>>> import numpy as np
>>> np.set_printoptions(precision=4, suppress=True, linewidth=140, floatmode="fixed")
>>> W0 = np.load("block19.npy")
>>> W0
array([[0.5455, 0.1818, 0.2727, 0.0000],
       [0.2667, 0.2000, 0.3333, 0.2000],
       [0.3636, 0.0909, 0.5455, 0.0000],
       [0.3333, 0.2000, 0.2667, 0.2000]])
>>> f, g = W0[3], W0[1]
>>> np.round(f @ g, 4)
np.float64(0.2578)
>>> p = (f @ g) / (f @ f) * f
>>> np.outer(f, g)
array([[0.0889, 0.0667, 0.1111, 0.0667],
       [0.0533, 0.0400, 0.0667, 0.0400],
       [0.0711, 0.0533, 0.0889, 0.0533],
       [0.0533, 0.0400, 0.0667, 0.0400]])
>>> round((g - p) @ f, 4)
np.float64(0.0)
>>> np.linalg.matrix_rank(np.outer(f, g))
np.int64(1)
>>> p
array([0.3277, 0.1966, 0.2622, 0.1966])
>>> np.abs(np.linalg.svd(W0)[2][-1])
array([0.2978, 0.8303, 0.0551, 0.4679])
>>> np.linalg.matrix_rank(W0, rtol=0.1)
np.int64(3)
>>> [round(float(x), 4) for x in np.linalg.svd(W0, compute_uv=False)[:3]]
[1.1139, 0.2574, 0.2453]
>>> np.argsort(-np.linalg.norm(W0, axis=0).round(6), kind="stable")[:3]
array([0, 2, 1])
>>> E = np.load("dump.npy")
>>> E
array([[0.5000, 0.2500, 0.2500, 0.0000, 0.0000, 0.0000, 0.0000],
       [0.0000, 0.3333, 0.0000, 0.3333, 0.0000, 0.0000, 0.3333],
       [0.0000, 0.0000, 0.3333, 0.0000, 0.3333, 0.0000, 0.3333],
       [0.2000, 0.2000, 0.0000, 0.4000, 0.0000, 0.2000, 0.0000],
       [0.0000, 0.2500, 0.2500, 0.0000, 0.2500, 0.2500, 0.0000],
       [0.2500, 0.0000, 0.0000, 0.0000, 0.2500, 0.2500, 0.2500],
       [0.0000, 0.0000, 0.0000, 0.0000, 0.2500, 0.2500, 0.5000]])
>>> rng = np.random.default_rng(24249)
>>> labels = rng.permutation(7)
>>> out = E[:, labels] * rng.choice([-1, 1], 7)
>>> out
array([[-0.0000, -0.5000, -0.2500, -0.0000, -0.2500, -0.0000, -0.0000],
       [-0.0000, -0.0000, -0.3333, -0.3333, -0.0000, -0.3333, -0.0000],
       [-0.3333, -0.0000, -0.0000, -0.3333, -0.3333, -0.0000, -0.0000],
       [-0.0000, -0.2000, -0.2000, -0.0000, -0.0000, -0.4000, -0.2000],
       [-0.2500, -0.0000, -0.2500, -0.0000, -0.2500, -0.0000, -0.2500],
       [-0.2500, -0.2500, -0.0000, -0.2500, -0.0000, -0.0000, -0.2500],
       [-0.2500, -0.0000, -0.0000, -0.5000, -0.0000, -0.0000, -0.2500]])
>>> Uu, _, Vt = np.linalg.svd(E.T @ out)
>>> np.round(Uu @ Vt, 4) + 0
array([[ 0.0000, -1.0000,  0.0000,  0.0000,  0.0000,  0.0000,  0.0000],
       [ 0.0000,  0.0000, -1.0000,  0.0000,  0.0000,  0.0000,  0.0000],
       [ 0.0000,  0.0000,  0.0000,  0.0000, -1.0000,  0.0000,  0.0000],
       [ 0.0000,  0.0000,  0.0000,  0.0000,  0.0000, -1.0000,  0.0000],
       [-1.0000,  0.0000,  0.0000,  0.0000,  0.0000,  0.0000,  0.0000],
       [ 0.0000,  0.0000,  0.0000,  0.0000,  0.0000,  0.0000, -1.0000],
       [ 0.0000,  0.0000,  0.0000, -1.0000,  0.0000,  0.0000,  0.0000]])
>>> np.round(np.linalg.lstsq(E, out)[0], 4) + 0
array([[ 0.0000, -1.0000,  0.0000,  0.0000,  0.0000,  0.0000,  0.0000],
       [ 0.0000,  0.0000, -1.0000,  0.0000,  0.0000,  0.0000,  0.0000],
       [ 0.0000,  0.0000,  0.0000,  0.0000, -1.0000,  0.0000,  0.0000],
       [ 0.0000,  0.0000,  0.0000,  0.0000,  0.0000, -1.0000,  0.0000],
       [-1.0000,  0.0000,  0.0000,  0.0000,  0.0000,  0.0000,  0.0000],
       [ 0.0000,  0.0000,  0.0000,  0.0000,  0.0000,  0.0000, -1.0000],
       [ 0.0000,  0.0000,  0.0000, -1.0000,  0.0000,  0.0000,  0.0000]])
>>> out = E + rng.integers(-2, 3, (7, 6)) @ rng.integers(-2, 3, (6, 7))
>>> out
array([[  6.5000,   0.2500,  13.2500,  -9.0000,   4.0000,  -2.0000,   3.0000],
       [  3.0000,  -3.6667,  -3.0000,  -1.6667,   3.0000,   5.0000,  -3.6667],
       [ 10.0000,   6.0000,   0.3333,  -2.0000,  -2.6667,   2.0000,   3.3333],
       [  4.2000,  -0.8000,   1.0000,   0.4000,  10.0000,   6.2000, -12.0000],
       [  1.0000,   5.2500,   0.2500,   3.0000,  -3.7500,   0.2500,   2.0000],
       [ -0.7500,  -2.0000,  -2.0000,  -1.0000,  -0.7500,   0.2500,   0.2500],
       [ -1.0000,   1.0000,  -3.0000,   5.0000, -10.7500,   5.2500,   9.5000]])
>>> np.abs(out - E).sum(axis=1)
array([37.0000, 24.0000, 26.0000, 34.0000, 15.0000,  7.0000, 35.0000])
>>> np.round(np.linalg.svd(out - E, compute_uv=False), 4) + 0
array([24.0735, 18.4714, 13.2524,  7.9215,  5.6602,  0.9287,  0.0000])
>>> out - E
array([[  6.0000,   0.0000,  13.0000,  -9.0000,   4.0000,  -2.0000,   3.0000],
       [  3.0000,  -4.0000,  -3.0000,  -2.0000,   3.0000,   5.0000,  -4.0000],
       [ 10.0000,   6.0000,   0.0000,  -2.0000,  -3.0000,   2.0000,   3.0000],
       [  4.0000,  -1.0000,   1.0000,   0.0000,  10.0000,   6.0000, -12.0000],
       [  1.0000,   5.0000,   0.0000,   3.0000,  -4.0000,   0.0000,   2.0000],
       [ -1.0000,  -2.0000,  -2.0000,  -1.0000,  -1.0000,   0.0000,   0.0000],
       [ -1.0000,   1.0000,  -3.0000,   5.0000, -11.0000,   5.0000,   9.0000]])
>>> m1 = np.loadtxt("x.csv", delimiter=",")
>>> m1
array([[ 1.0000,  0.0000,  0.0000,  0.0000,  8.0000],
       [ 1.0000,  0.0000,  0.0000,  0.0000, 11.0000],
       [ 1.0000,  0.0000,  0.0000,  0.0000,  3.0000],
       [ 1.0000,  0.0000,  0.0000,  0.0000,  7.0000],
       [ 1.0000,  0.0000,  0.0000,  0.0000,  2.0000],
       [ 1.0000,  0.0000,  0.0000,  0.0000, 10.0000],
       [ 1.0000,  0.0000,  0.0000,  0.0000,  7.0000],
       [ 1.0000,  0.0000,  0.0000,  0.0000,  8.0000],
       [ 1.0000,  0.0000,  0.0000,  0.0000,  2.0000],
       [ 1.0000,  0.0000,  0.0000,  0.0000,  4.0000],
       [ 1.0000,  0.0000,  0.0000,  0.0000, 10.0000],
       [ 1.0000,  0.0000,  0.0000,  0.0000, 11.0000],
       [ 1.0000,  0.0000,  0.0000,  0.0000,  5.0000],
       [ 1.0000,  0.0000,  0.0000,  0.0000,  9.0000],
       [ 1.0000,  0.0000,  0.0000,  0.0000, 10.0000],
       [ 1.0000,  0.0000,  0.0000,  0.0000,  8.0000],
       [ 1.0000,  0.0000,  0.0000,  0.0000,  4.0000],
       [ 1.0000,  0.0000,  0.0000,  0.0000,  7.0000],
       [ 1.0000,  0.0000,  0.0000,  0.0000,  7.0000],
       [ 1.0000,  0.0000,  0.0000,  0.0000,  3.0000],
       [ 1.0000,  0.0000,  0.0000,  0.0000,  7.0000]])
>>> Uu, sigma, Vt = np.linalg.svd(m1)
>>> sigma
array([34.0726,  1.7497,  0.0000,  0.0000,  0.0000])
>>> out = Uu[:, :2] @ np.diag(sigma[:2]) @ Vt[:2]
>>> np.round(np.abs(m1 - out).max(), 4)
np.float64(0.0)
>>> np.linalg.matrix_rank(m1, rtol=0.05)
np.int64(2)
>>> Uu, sigma, Vt = np.linalg.svd(m1)
>>> vecs = Vt[:(sigma > 1e-8).sum()]
>>> vec = m1[7] + -2 * m1[9] + rng.integers(2) * np.eye(5)[4]
>>> vec
array([-1.0000,  0.0000,  0.0000,  0.0000,  1.0000])
>>> np.allclose(vecs.T @ vecs @ vec, vec)
True
>>> np.allclose(m1[:-1].T @ np.linalg.lstsq(m1[:-1].T, m1[-1])[0], m1[-1])
True
>>> np.linalg.lstsq(m1[:-1].T, m1[-1])[2]
np.int32(2)
>>> np.argsort(-np.linalg.norm(m1, axis=0).round(6), kind="stable")[:3]
array([4, 0, 1])
>>> np.round(np.linalg.norm(m1, 2) / np.linalg.norm(m1), 4)
np.float64(0.9987)
>>> [round(float(x), 4) for x in np.linalg.svd(m1, compute_uv=False)[:3]]
[34.0726, 1.7497, 0.0]
>>> np.linalg.cond(m1) > 100
np.True_
